$ ipython --no-banner

In [1]: import numpy as np

In [2]: np.set_printoptions(precision=2, suppress=True, linewidth=100, floatmode="fixed")

In [3]: def rd(a):
   ...:     return np.round(a, 2) + 0
   ...: 

In [4]: m1 = np.load("w.npy")

In [5]: m1
Out[5]: 
array([[ 0.04, -0.27,  0.04, -0.14, -0.06, -0.07, -0.24, -0.08, -0.40],
       [ 0.35, -0.12, -0.12, -0.58, -0.06,  0.03,  0.12, -0.54, -0.06],
       [ 0.58,  0.65, -0.40, -0.74,  0.09,  0.32,  0.82, -0.78,  0.89],
       [-0.79, -0.04,  0.41,  0.95,  0.10, -0.20, -0.63,  0.94, -0.41],
       [-0.93,  0.74,  0.45,  1.00,  0.35, -0.03, -0.18,  0.99,  0.72],
       [-0.62,  0.56,  0.16,  0.89,  0.20,  0.05,  0.14,  0.84,  0.63],
       [ 0.94,  0.49, -0.68, -0.99, -0.07,  0.43,  0.93, -0.99,  0.90],
       [ 0.20,  0.54, -0.20, -0.20,  0.10,  0.20,  0.60, -0.29,  0.76],
       [ 0.16, -0.62,  0.08, -0.43, -0.16, -0.17, -0.52, -0.29, -0.79],
       [ 0.95, -0.87, -0.43, -1.00, -0.42, -0.05, -0.09, -1.00, -0.89],
       [ 0.65,  0.81, -0.49, -0.79,  0.15,  0.42,  0.92, -0.84,  0.97],
       [ 0.85,  0.18, -0.49, -0.97, -0.09,  0.26,  0.76, -0.97,  0.62],
       [ 0.89, -0.89, -0.27, -0.99, -0.40, -0.14, -0.40, -0.98, -0.93],
       [ 0.22, -0.49,  0.02, -0.48, -0.13, -0.11, -0.35, -0.37, -0.64],
       [-0.04, -0.12,  0.04,  0.04, -0.02, -0.04, -0.14,  0.06, -0.20],
       [ 0.35,  0.59, -0.27, -0.43,  0.10,  0.24,  0.71, -0.51,  0.83],
       [ 0.94,  0.02, -0.60, -1.00, -0.17,  0.30,  0.82, -0.99,  0.56],
       [-0.75, -0.14,  0.40,  0.93,  0.07, -0.21, -0.65,  0.92, -0.51],
       [ 0.16,  0.71, -0.24, -0.06,  0.16,  0.26,  0.74, -0.22,  0.89],
       [ 0.90, -0.82, -0.35, -0.99, -0.36, -0.06, -0.14, -0.99, -0.86],
       [ 0.55,  0.79, -0.43, -0.68,  0.15,  0.38,  0.89, -0.75,  0.95],
       [ 0.54,  0.20, -0.27, -0.76, -0.02,  0.16,  0.52, -0.75,  0.48]])

In [6]: B = m1 / np.sqrt((m1 ** 2).mean(axis=1, keepdims=True))

In [7]: np.linalg.matrix_rank(m1 - m1.mean(axis=1, keepdims=True))
Out[7]: np.int64(8)

In [8]: rd(np.linalg.norm(B, axis=1))
Out[8]: 
array([3.00, 3.00, 3.00, 3.00, 3.00, 3.00, 3.00, 3.00, 3.00, 3.00, 3.00, 3.00, 3.00, 3.00, 3.00,
       3.00, 3.00, 3.00, 3.00, 3.00, 3.00, 3.00])

In [9]: Z = m1[[13, 19]].astype(float)

In [10]: for _ in range(4):
    ...:     z = np.linalg.norm(m1[:, None] - Z, axis=-1).argmin(axis=1)
    ...:     Z = np.array([m1[z == j].mean(axis=0) for j in range(2)])
    ...: 

In [11]: z
Out[11]: array([0, 1, 1, 0, 0, 0, 1, 0, 0, 1, 1, 1, 1, 0, 0, 1, 1, 0, 0, 1, 1, 1])

In [12]: rd(Z[1] - Z[0])
Out[12]: array([ 0.94,  0.00, -0.52, -1.08, -0.15,  0.22,  0.61, -1.09,  0.28])

In [13]: np.bincount(z)
Out[13]: array([10, 12])

In [14]: rd(Z)
Out[14]: 
array([[-0.24,  0.09,  0.12,  0.25,  0.06, -0.03, -0.12,  0.25,  0.00],
       [ 0.71,  0.09, -0.40, -0.83, -0.09,  0.19,  0.49, -0.84,  0.29]])

In [15]: print(np.abs(Z[1] - Z[0]).argmax())
7

In [16]: cen = m1 - m1.mean(axis=0)

In [17]: left, s, Vh = np.linalg.svd(cen, full_matrices=False)

In [18]: print(np.searchsorted(np.cumsum(s ** 2) / (s ** 2).sum(), 0.9) + 1)
2

In [19]: def softmax(z):
    ...:     e = np.exp(z - z.max(axis=-1, keepdims=True))
    ...:     return e / e.sum(axis=-1, keepdims=True)
    ...: 

In [20]: rd(softmax(10 * m1[19]))
Out[20]: array([1.00, 0.00, 0.00, 0.00, 0.00, 0.00, 0.00, 0.00, 0.00])

In [21]: S = m1 @ m1.T / np.sqrt(9)

In [22]: rd(softmax(S)[19] @ m1)
Out[22]: array([ 0.59, -0.23, -0.28, -0.69, -0.16,  0.06,  0.14, -0.68, -0.15])

In [23]: cen = (m1 - m1.mean(axis=0)) / m1.std(axis=0)

In [24]: print(rd(cen.std(axis=0)))
[1.00 1.00 1.00 1.00 1.00 1.00 1.00 1.00 1.00]

In [25]: np.argwhere(np.abs(cen) > 2)
Out[25]: 
array([[4, 0],
       [9, 4]])

In [26]: coef = np.linalg.lstsq(np.delete(cen, 3, axis=1), cen[:, 3])[0]

In [27]: np.abs(coef).argmax()
Out[27]: np.int64(6)

In [28]: J = np.loadtxt("arr.csv", delimiter=",")

In [29]: J
Out[29]: 
array([[ 2.00, -1.00,  1.00,  1.00, -2.00,  2.00,  1.00,  0.00, -3.00,  1.00],
       [ 5.00, -3.00,  4.00,  1.00, -3.00,  2.00,  4.00,  1.00, -2.00,  0.00],
       [ 6.00, -3.00,  6.00,  2.00, -2.00,  5.00,  7.00,  0.00,  0.00,  2.00],
       [ 3.00, -1.00,  5.00,  3.00,  0.00,  6.00, 10.00, -1.00,  2.00,  1.00],
       [ 3.00, -3.00,  8.00,  5.00,  2.00,  7.00, 11.00,  0.00,  3.00,  3.00],
       [ 3.00,  0.00,  5.00,  4.00,  0.00,  7.00, 10.00, -3.00,  3.00,  2.00],
       [ 4.00,  0.00,  6.00,  2.00,  3.00,  8.00, 10.00, -1.00,  4.00,  0.00],
       [ 3.00,  3.00,  6.00,  3.00,  2.00,  6.00, 10.00, -1.00,  7.00, -2.00],
       [ 3.00,  1.00,  6.00,  2.00,  5.00,  4.00, 13.00, -1.00, 10.00, -3.00],
       [ 4.00,  2.00,  3.00,  3.00,  2.00,  7.00, 16.00, -1.00,  9.00,  0.00],
       [ 7.00,  0.00,  4.00,  5.00,  0.00,  6.00, 17.00, -4.00,  6.00, -1.00],
       [ 7.00,  3.00,  4.00,  4.00, -1.00,  7.00, 19.00, -7.00,  4.00,  2.00]])

In [30]: B = np.array([[0, 0, 3],
    ...:     [2, 5, 3],
    ...:     [1, 5, -4],
    ...:     [4, -2, 2],
    ...:     [-5, -3, 5],
    ...:     [-1, 1, -4],
    ...:     [5, -4, -5],
    ...:     [4, -5, 5],
    ...:     [3, 0, 1],
    ...:     [1, 0, 4]])

In [31]: np.einsum("ik,kj->ij", J, B)
Out[31]: 
array([[   8.00,    2.00,  -21.00],
       [  33.00,   -7.00,  -48.00],
       [  50.00,   -6.00,  -68.00],
       [  62.00,  -15.00,  -81.00],
       [  72.00,  -28.00,  -80.00],
       [  63.00,   -1.00,  -85.00],
       [  49.00,  -10.00,  -76.00],
       [  73.00,    4.00,  -70.00],
       [  75.00,  -27.00,  -71.00],
       [ 105.00,  -39.00,  -82.00],
       [ 104.00,  -32.00, -112.00],
       [ 105.00,   -4.00, -129.00]])

In [32]: B.T @ J.T
Out[32]: 
array([[   8.00,   33.00,   50.00,   62.00,   72.00,   63.00,   49.00,   73.00,   75.00,  105.00,
         104.00,  105.00],
       [   2.00,   -7.00,   -6.00,  -15.00,  -28.00,   -1.00,  -10.00,    4.00,  -27.00,  -39.00,
         -32.00,   -4.00],
       [ -21.00,  -48.00,  -68.00,  -81.00,  -80.00,  -85.00,  -76.00,  -70.00,  -71.00,  -82.00,
        -112.00, -129.00]])

In [33]: data = np.load("test7.npy")

In [34]: data
Out[34]: 
array([[  0,   0,   0,   0],
       [  0,   0,   0,   0],
       [ -9,  -8,   4,   6],
       [  0,   0,   0,   0],
       [ -9,   7,  -7,   4],
       [ -3,   2,  -7,   7],
       [  0,   0,   0,   0],
       [ -1,   2,  -7,   1],
       [ -9,  -8,   4,   6],
       [ -3,   2,  -7,   7],
       [-18,  -1,  -3,  10],
       [ -9,  -8,   4,   6],
       [  0,   0,   0,   0],
       [-10,   5,   0,   9],
       [  0,   0,   0,   0],
       [ -9,  -8,   4,   6],
       [-10,  -6,  -3,   7],
       [-11,  -8,   4,  12],
       [-11,  -8,   4,  12],
       [ -8,   5,   0,   3],
       [ -1,   2,  -7,   1],
       [ -2,   0,   0,   6],
       [  0,   0,   0,   0],
       [ -2,   0,   0,   6]])

In [35]: cen = (data - data.mean(axis=0)) / data.std(axis=0)

In [36]: np.argwhere(np.abs(cen) > 2)
Out[36]: array([[10,  0]])

In [37]: coef = np.linalg.lstsq(np.delete(cen, 3, axis=1), cen[:, 3])[0]

In [38]: print(rd(coef))
[-0.75 -0.22 -0.13]

In [39]: mat = np.load("case16.npy")

In [40]: mat
Out[40]: 
array([[ 0, -2,  0,  2,  3],
       [ 0, -1, -1, -3, -3],
       [ 3, -2,  0,  0, -3],
       [ 0, -1,  2,  2,  0],
       [ 3,  1,  1, -2, -2],
       [ 3,  0,  1, -2,  0],
       [ 0,  0,  0,  2,  0],
       [ 1, -1,  1, -3, -2],
       [ 3, -1, -1,  1,  1],
       [ 0, -1,  3,  1,  1],
       [-1,  0,  0,  3,  1],
       [ 0,  0,  2,  8,  9]])

In [41]: z = m1[:, 1] > np.median(m1[:, 1])

In [42]: r0 = m1[z].mean(axis=0) - m1[~z].mean(axis=0)

In [43]: print(((m1 - m1.mean(axis=0)) @ r0 > 0).astype(int))
[0 0 1 0 1 1 1 1 0 0 1 1 0 0 0 1 1 0 1 0 1 1]

In [44]: rd(r0)
Out[44]: array([ 0.04,  0.97, -0.19,  0.00,  0.25,  0.31,  0.82, -0.09,  1.25])

In [45]: W0 = np.load("layer11.npy")

In [46]: W0
Out[46]: 
array([[ -5.10,   8.09,  -0.69,  -7.00, -10.13,   5.96,   2.44,  -2.88,   2.82,   9.77,  -1.80],
       [  7.75,  -1.28,   7.63,   4.83,  -1.86,  -1.60,   0.86, -11.65,   5.29,  -1.71,  -9.14],
       [ -2.92,  -0.72,   8.26,  -1.70,  -4.55,  -5.60,   0.72,   6.09, -10.47,  -7.80,  -7.72],
       [ -6.78,   5.03,   5.46,   3.51,   2.94,   5.06,  -6.15,  13.69,   2.72,  -0.06,   4.44],
       [ -2.53, -10.19,   2.68,  -6.31,  -4.01,  -1.93,   2.81, -12.16,   3.64,  -7.18,  -1.50],
       [  0.57,   7.81,   5.02,  -8.85,   4.55,  -5.26,   3.95,  -3.26,  10.30,   4.57,   5.80],
       [  7.97,  -3.53, -12.46,  -1.92,  -7.72,  -4.53,   6.35,   3.77,  -1.57,   4.48,   2.82],
       [ -9.03,   5.10,   0.95,   0.89,  -7.83,   5.03, -11.88,   0.70,  -6.31,  -0.84,  -4.70],
       [  5.28,  -9.48,  -7.33,  -5.16,  -2.80,  -0.63,  -8.46,  -0.66,   2.31,  -9.75,  -4.61],
       [  2.46,  13.53,  -1.49,  -7.59,   3.73,  -3.60,  -1.93,  -0.52,   8.17,   1.83,  -7.09],
       [ 10.76,  -0.09,  -1.40,   7.77,  -7.34,  -4.61,  -2.44,   4.29,   1.40,   7.88,  -7.64],
       [ -1.16,   3.71,  -8.41,  -7.49,  -2.86,  -2.08,   5.40,  -6.15,  -3.37,   7.95,  10.20],
       [  7.48,   4.23,   0.24,   0.23,  -4.82,   0.72,  -9.09,   3.29, -12.82,  -6.13,  -2.61],
       [ -5.20,   2.10,   3.40,   5.51,  -4.83, -12.32,   6.69,  -6.37,  -7.34,  -1.97,   2.90],
       [-11.51,   0.04,   2.27,  -9.29,  -6.10,   2.97,  -4.14,  -8.88,   1.93,  -5.35,  -1.27],
       [ -5.65, -12.25,   3.12,  -0.39,   3.74,   3.52,   2.70,   1.36,   3.39,   9.99,   7.83],
       [  1.23,   9.31,   8.75,  -5.95,   4.65,   3.82,  -6.16,   2.46,   2.84,  -9.75,   4.06],
       [  8.65,  -7.29,  -1.44,   0.86,  -4.83,  -8.95,  -9.51,   0.91,  -3.89,   6.70,  -3.80],
       [  0.36,   5.16,  13.49,  -4.41,   3.97,   5.04,  -1.71,  -1.61,   0.47,   6.91,   8.79],
       [ -1.23,  -2.33,  10.63,  -0.07,  -0.51,   8.47,   3.53,  -2.13,   6.80,   7.95,  -9.04],
       [  3.64,   7.38,  -3.54,   1.15,  -6.70,   1.53,  -7.64,  -0.55,  -5.44,  -7.80,  11.05],
       [  1.40,   5.94,   1.53,   3.69,  -8.27,  -8.72,   8.55,  -1.14,   5.80,  -5.25,   8.18],
       [ -8.36,   6.44,   1.00,   5.96,  -3.07,  -6.14,  -0.22,  10.90,   8.57,   1.46,  -3.25],
       [ -6.24,  -2.75,  -4.59,  -7.85,   0.01,   5.28,  11.50,   0.26,  -4.57,   6.92,  -6.45],
       [ -3.41,   7.19,   3.79,  -2.57,   3.68,   8.69,  -9.91,  -0.03, -10.16,   4.65,  -1.86],
       [  3.28,  17.26,  -4.84,  -0.32,   2.42,  -1.77,  -5.86,  -1.87,  -0.14,   0.52,  -4.56],
       [ -3.26,   5.11,  -1.88, -10.51,   2.26,  -3.74,   0.96,   3.30,   8.79,   9.17,  -7.55],
       [ -5.75,  11.30, -11.13,   2.73,   0.79,   2.45,   1.53,   6.70,  -0.39,  -4.27,  -5.98],
       [ -7.90,   7.73,  -8.56,   1.40,  -3.61,   1.83,  -8.58,   2.94,   3.60,   5.65,  -7.70],
       [ -5.82,  -1.02,   2.89,   2.79,   5.06,  -3.65, -12.98,   2.98,  -9.65,  -5.68,   2.68]])

In [47]: Z = W0[[14, 19]].astype(float)

In [48]: for _ in range(4):
    ...:     z = np.linalg.norm(W0[:, None] - Z, axis=-1).argmin(axis=1)
    ...:     Z = np.array([W0[z == j].mean(axis=0) for j in range(2)])
    ...: 

In [49]: z
Out[49]: array([1, 1, 0, 0, 0, 1, 1, 0, 0, 1, 1, 1, 0, 0, 0, 1, 0, 1, 1, 1, 0, 1, 1, 1, 0, 0, 1, 0, 0, 0])

In [50]: rd(Z)
Out[50]: 
array([[-2.66,  3.68,  0.22, -0.87, -1.71,  0.41, -5.27,  0.56, -3.05, -3.72, -1.16],
       [ 0.59,  1.75,  0.67, -2.20, -1.89, -1.40,  2.03, -0.30,  3.23,  5.24, -0.81]])
